% ipython --no-banner

In [1]: import numpy as np

In [2]: import numpy.linalg as la

In [3]: np.set_printoptions(precision=3, suppress=True, linewidth=140, floatmode="fixed")

In [4]: feats = np.load("layer7.npy")

In [5]: feats
Out[5]: 
array([[ 29,  -7,   2,  17,   8],
       [ -7,  28, -14, -12,   0],
       [  2, -14,  28,   0,  10],
       [ 17, -12,   0,  32,  -3],
       [  8,   0,  10,  -3,  28]])

In [6]: vals, evecs = la.eigh(feats)

In [7]: x0 = np.array([2, 1, 1, 1, 2])

In [8]: round(float(x0 @ feats @ x0 / (x0 @ x0)), 3), np.round(vals[0], 3), round(float(vals[-1]), 3)
Out[8]: (36.727, np.float64(8.831), 57.92)

In [9]: (np.sign(evecs[:, -1].round(6)) == np.sign(evecs[0, -1].round(6))).astype(int)
Out[9]: array([1, 0, 1, 1, 1])

In [10]: la.eigvalsh(feats[1:, 1:])
Out[10]: array([ 8.957, 21.049, 37.837, 48.157])

In [11]: np.round(evecs * np.maximum(vals, 0) @ evecs.T, 3) + 0
Out[11]: 
array([[ 29.000,  -7.000,   2.000,  17.000,   8.000],
       [ -7.000,  28.000, -14.000, -12.000,   0.000],
       [  2.000, -14.000,  28.000,   0.000,  10.000],
       [ 17.000, -12.000,   0.000,  32.000,  -3.000],
       [  8.000,   0.000,  10.000,  -3.000,  28.000]])

In [12]: np.abs(feats).sum(axis=1).max(), round(np.abs(vals).max(), 3)
Out[12]: (np.int64(64), np.float64(57.92))

In [13]: low = la.cholesky(feats)

In [14]: print(la.eigvalsh(feats).min() > 0)
True

In [15]: feats / np.sqrt(np.outer(np.diag(feats), np.diag(feats)))
Out[15]: 
array([[ 1.000, -0.246,  0.070,  0.558,  0.281],
       [-0.246,  1.000, -0.500, -0.401,  0.000],
       [ 0.070, -0.500,  1.000,  0.000,  0.357],
       [ 0.558, -0.401,  0.000,  1.000, -0.100],
       [ 0.281,  0.000,  0.357, -0.100,  1.000]])
